$ python3 -q
>>> import numpy as np
>>> from numpy import linalg as LA
>>> np.set_printoptions(suppress=True, linewidth=120)
>>> mat = np.array([[3.69, 5.07, -1.05],
...     [-2.5, -0.54, 0.59],
...     [-1.42, 0.53, 0.83],
...     [-3.73, -4.37, -3.21],
...     [-5.41, -1.17, 2.09],
...     [0.65, 0.98, 1.15]])
>>> O, evecs = LA.qr(mat[:, :1])[0], LA.qr(mat[:, 1:])[0]
>>> sig = LA.svd(O.T @ evecs, compute_uv=False)
>>> print((sig > 0.9).sum())
0
>>> print(sig.round(2))
[0.84]
>>> print(np.round(np.degrees(np.arccos(sig.clip(0, 1))), 2))
[32.84]
>>> M2 = np.c_[mat[:, :1] @ np.array([[-1]]), np.array([1, -2, 2, 1, 0, 2])]
>>> print(M2)
[[-3.69  1.  ]
 [ 2.5  -2.  ]
 [ 1.42  2.  ]
 [ 3.73  1.  ]
 [ 5.41  0.  ]
 [-0.65  2.  ]]
>>> print(np.round(LA.lstsq(mat, M2[:, 0])[0], 2) + 0)
[-1.  0.  0.]
>>> print(np.round(LA.norm(M2 - mat @ LA.lstsq(mat, M2)[0], axis=0), 2) + 0)
[0.   3.59]
>>> x0 = np.array([5, 5])
>>> y = M2 @ x0
>>> print(np.round(LA.pinv(M2) @ M2, 2) + 0)
[[1. 0.]
 [0. 1.]]
>>> try:
...     LA.solve(M2, y)
... except LA.LinAlgError as e:
...     print("failed:", e)
... 
failed: Last 2 dimensions of the array must be square
>>> print(y)
[-13.45   2.5   17.1   23.65  27.05   6.75]
>>> print(np.round(LA.solve(M2.T @ M2, M2.T @ y), 2))
[5. 5.]
>>> rng = np.random.default_rng(703)
>>> y = y + 0.3 * rng.normal(size=6)
>>> print(y.round(2))
[-13.32   2.47  17.1   23.76  26.98   6.68]
>>> beta, *_ = LA.lstsq(M2, y)
>>> print([round(float(LA.norm(LA.solve(M2.T @ M2 + lam * np.eye(2), M2.T @ y))), 2) for lam in (0, 1, 10, 100)])
[7.07, 6.76, 5.08, 1.95]
>>> print(beta.round())
[5. 5.]
>>> print(beta.round(2))
[4.99 5.01]
>>> print(round(float(LA.norm(y - M2 @ beta)), 2))
0.18
>>> feats = np.loadtxt("m.csv", delimiter=",")
>>> print(feats)
[[ 0.02  0.   -1.    3.   -1.   -1.  ]
 [-3.    2.02 -2.   -1.    2.   -3.  ]
 [-3.   -3.    2.02 -1.   -2.    1.  ]
 [-1.   -1.    0.   -2.98  1.    3.  ]
 [ 0.    3.   -1.    3.    0.02 -3.  ]
 [ 0.    0.   -1.    3.   -1.   -0.98]]
>>> lab = rng.permutation(6)
>>> print(lab)
[1 2 5 4 0 3]
>>> M2 = feats[lab][:, lab]
>>> print(round(float(np.trace(M2)), 2))
0.12
>>> print(np.diag(M2))
[ 2.02  2.02 -0.98  0.02  0.02 -2.98]
>>> print(round(float(LA.det(M2)), 2), np.round(LA.det(feats[lab]), 2))
-0.86 0.86
>>> U, sig, Vh = LA.svd(feats)
>>> print(np.argmax(sig[:-1] / (sig[1:] + 1e-6)) + 1)
5
>>> M2 = U[:, :5] @ np.diag(sig[:5]) @ Vh[:5]
>>> print(M2.round(2) + 0)
[[ 0.02  0.   -1.    3.   -1.   -1.  ]
 [-3.    2.02 -2.   -1.    2.   -3.  ]
 [-3.   -3.    2.02 -1.   -2.    1.  ]
 [-1.   -1.    0.   -2.98  1.    3.  ]
 [ 0.    3.   -1.    3.    0.02 -3.  ]
 [ 0.    0.   -1.    3.   -1.   -0.98]]
>>> print(round(float(LA.norm(feats - M2) / LA.norm(feats)), 2))
0.0
>>> M2 = feats / np.sqrt((feats ** 2).mean(axis=1, keepdims=True))
>>> print(LA.matrix_rank(M2) == LA.matrix_rank(feats))
True
>>> print(M2[5].round(2))
[ 0.    0.   -0.71  2.12 -0.71 -0.69]
>>> f, r1 = feats[3], feats[4]
>>> print(np.round(f @ r1, 2))
-20.92
>>> p = (f @ r1) / (f @ f) * f
>>> print(round(LA.norm(f + r1) ** 2 + LA.norm(f - r1) ** 2, 2))
97.76
>>> print(p.round(2))
[ 1.    1.   -0.    2.99 -1.   -3.01]
>>> data = np.array([[-1, 0, 0, 1, 2, 0],
...     [1, 0, -1, -1, -2, 1],
...     [2, 0, 0, -1, -1, 0],
...     [0, -2, 0, 1, -2, -2],
...     [1, -2, 0, 0, 0, 1],
...     [-1, 2, 0, -1, 1, -2]])
>>> print(data)
[[-1  0  0  1  2  0]
 [ 1  0 -1 -1 -2  1]
 [ 2  0  0 -1 -1  0]
 [ 0 -2  0  1 -2 -2]
 [ 1 -2  0  0  0  1]
 [-1  2  0 -1  1 -2]]
>>> lab = rng.permutation(6)
>>> print(lab)
[1 4 0 2 5 3]
>>> M2 = data[lab][:, lab]
>>> print(np.trace(M2))
-2
>>> print(np.allclose(M2, data))
False
>>> print(np.diag(M2))
[ 0  0 -1  0 -2  1]
>>> print(np.round(np.sort(np.abs(LA.eigvals(M2))), 2))
[0.87 0.87 1.8  2.09 2.52 4.42]
>>> print(round(float(LA.det(M2)), 2), round(float(LA.det(data[lab])), 2))
32.0 -32.0
>>> O, r_ = LA.qr(data)
>>> print(np.trace(O @ O.T))
6.0
>>> print(np.round(O.T @ O, 2) + 0)
[[1. 0. 0. 0. 0. 0.]
 [0. 1. 0. 0. 0. 0.]
 [0. 0. 1. 0. 0. 0.]
 [0. 0. 0. 1. 0. 0.]
 [0. 0. 0. 0. 1. 0.]
 [0. 0. 0. 0. 0. 1.]]
>>> x0 = np.array([4, 7, 2, 3, -3, 7])
>>> y = data @ x0
>>> print(y)
[ -7  12   8 -19  -3 -10]
>>> print(np.round(LA.solve(data, y + data[:, 1]), 2))
[ 4.  8.  2.  3. -3.  7.]
>>> print(np.round(LA.solve(data, data[:, 5]), 2))
[ 0. -0. -0.  0.  0.  1.]
>>> print(np.round(LA.solve(data.T, data[3]), 2))
[ 0. -0.  0.  1.  0. -0.]
>>> print(np.round(LA.solve(data, -1 * y), 2))
[-4. -7. -2. -3.  3. -7.]
>>> F = np.loadtxt("sample10.csv", delimiter=",")
>>> print(F)
[[0. 4. 0. 4. 0. 4.]
 [4. 3. 4. 3. 4. 3.]
 [2. 2. 2. 2. 2. 2.]
 [0. 4. 0. 4. 0. 4.]
 [4. 3. 4. 3. 4. 3.]
 [2. 2. 2. 2. 2. 2.]]
>>> W1 = np.array([[-2, 0, 0], [-2, 0, 2], [-2, 1, 1], [2, 1, 0], [2, 1, 0], [1, 1, 0]])
>>> beta = np.array([6, -4, 2])
>>> H = np.maximum(F @ W1 + beta, 0)
>>> print((H > 0).mean(axis=0))
[1. 1. 1.]
>>> Z = np.array([[0, 2, -5], [3, 5, 4], [3, 5, 3]])
>>> print(W1 @ Z)
[[ 0 -4 10]
 [ 6  6 16]
 [ 6  6 17]
 [ 3  9 -6]
 [ 3  9 -6]
 [ 3  7 -1]]
>>> print((H @ Z).round(6).argmax(axis=1))
[1 1 1 1 1 1]
>>> print(F.sum(axis=1))
[12. 21. 12. 12. 21. 12.]
>>> print(np.round(LA.svd(F, compute_uv=False), 2) + 0)
[15.71  6.88  0.    0.    0.    0.  ]
>>> print(F.mean(axis=0))
[2. 3. 2. 3. 2. 3.]
>>> print(round(float(LA.norm(F)), 2))
17.15
>>> print(F.shape)
(6, 6)
>>> print(LA.matrix_rank(F))
2
>>> print(np.diff(F, axis=0))
[[ 4. -1.  4. -1.  4. -1.]
 [-2. -1. -2. -1. -2. -1.]
 [-2.  2. -2.  2. -2.  2.]
 [ 4. -1.  4. -1.  4. -1.]
 [-2. -1. -2. -1. -2. -1.]]
>>> print(np.abs(F).max())
4.0
>>> U, sig, Vh = LA.svd(F)
>>> evecs = Vh[:(sig > 1e-8).sum()]
>>> x0 = F[0] + -1 * F[2] + rng.integers(2) * np.eye(6)[1]
>>> print(x0)
[-2.  2. -2.  2. -2.  2.]
>>> print(LA.matrix_rank(np.vstack([F, x0])))
2
>>> print(round(float(LA.norm(x0 - evecs.T @ evecs @ x0)), 2))
0.0
>>> r = LA.matrix_rank(F)
>>> print(r)
2
>>> ns = LA.svd(F)[2][r:].T
>>> print(np.allclose(F @ ns, 0))
True
>>> print(ns.shape)
(6, 4)
>>> print([int(LA.matrix_rank(F[:i])) for i in range(1, len(F) + 1)])
[1, 2, 2, 2, 2, 2]
>>> J = np.loadtxt("test1.csv", delimiter=",")
>>> print(J)
[[-0.78  0.85  0.03]
 [ 0.75 -0.6  -0.68]
 [ 0.96 -0.99  0.56]
 [-0.33  0.95 -0.98]
 [ 0.75 -0.91  0.53]
 [ 0.28 -0.45  0.22]
 [ 0.72 -0.98  0.94]
 [-0.53  0.92 -0.89]
 [-0.29  0.8  -0.83]
 [-0.35  0.21  0.38]
 [ 0.49 -0.88  0.83]
 [ 0.92 -0.91 -0.6 ]
 [ 0.6  -0.89  0.73]
 [-0.9   1.   -0.99]
 [ 0.12 -0.41  0.45]
 [-0.5   0.94 -0.94]
 [ 0.91 -0.95 -0.07]
 [ 0.89 -0.99  0.89]
 [-0.58  0.42  0.54]
 [-0.23  0.26  0.02]
 [-0.82  0.87  0.1 ]
 [ 0.52 -0.75  0.41]
 [ 0.32 -0.34 -0.09]
 [ 0.93 -0.97  0.1 ]
 [ 0.21 -0.65  0.69]
 [ 0.67 -0.85  0.4 ]]
>>> lab = J[:, 0] > np.median(J[:, 0])
>>> f = J[lab].mean(axis=0) - J[~lab].mean(axis=0)
>>> print(f.round(2))
[ 1.09 -1.29  0.47]
>>> print(np.argsort(-np.abs(f).round(6), kind="stable"))
[1 0 2]
>>> print(lab.astype(int))
[0 1 1 0 1 0 1 0 0 0 1 1 1 0 0 0 1 1 0 0 0 1 1 1 0 1]
>>> Ac = J - J.mean(axis=0)
>>> evecs = LA.svd(Ac)[2][:2]
>>> M2 = Ac - Ac @ evecs.T @ evecs
>>> print(np.round((Ac @ evecs.T).std(axis=0), 2))
[1.06 0.48]
>>> print(np.round(np.diag(evecs.T @ evecs), 2))
[0.5  0.55 0.94]
>>> print([round(float(x), 2) for x in LA.svd(feats, compute_uv=False)[:3]])
[8.68, 5.68, 4.44]
>>> print(LA.matrix_rank(feats, rtol=0.1))
5
>>> print(np.argsort(-LA.norm(feats, axis=0).round(6), kind="stable")[:3])
[3 5 1]
>>> print(LA.cond(feats) > 100)
True
>>> print(round(LA.norm(feats, 2) / LA.norm(feats), 2))
0.76
>>> M2 = np.c_[J[:, :1] @ np.array([[-3]]), np.array([0, 2, 3, 1, 2, 1, 0, 0, 3, 1, 3, 0, 3, 2, 0, 1, 1, 1, 0, 1, 2, 3, 3, 3, 2, 2])]
>>> print(M2.round(2))
[[ 2.34  0.  ]
 [-2.25  2.  ]
 [-2.88  3.  ]
 [ 0.99  1.  ]
 [-2.25  2.  ]
 [-0.84  1.  ]
 [-2.16  0.  ]
 [ 1.59  0.  ]
 [ 0.87  3.  ]
 [ 1.05  1.  ]
 [-1.47  3.  ]
 [-2.76  0.  ]
 [-1.8   3.  ]
 [ 2.7   2.  ]
 [-0.36  0.  ]
 [ 1.5   1.  ]
 [-2.73  1.  ]
 [-2.67  1.  ]
 [ 1.74  0.  ]
 [ 0.69  1.  ]
 [ 2.46  2.  ]
 [-1.56  3.  ]
 [-0.96  3.  ]
 [-2.79  3.  ]
 [-0.63  2.  ]
 [-2.01  2.  ]]
>>> print(np.round(LA.norm(LA.qr(J)[0].T @ M2, axis=0) ** 2 / ((M2 ** 2).sum(axis=0) + 1e-12), 2))
[1.   0.16]
>>> print(np.round(LA.lstsq(J, M2[:, 0])[0], 2) + 0)
[-3.  0.  0.]
>>> print(LA.matrix_rank(M2))
2
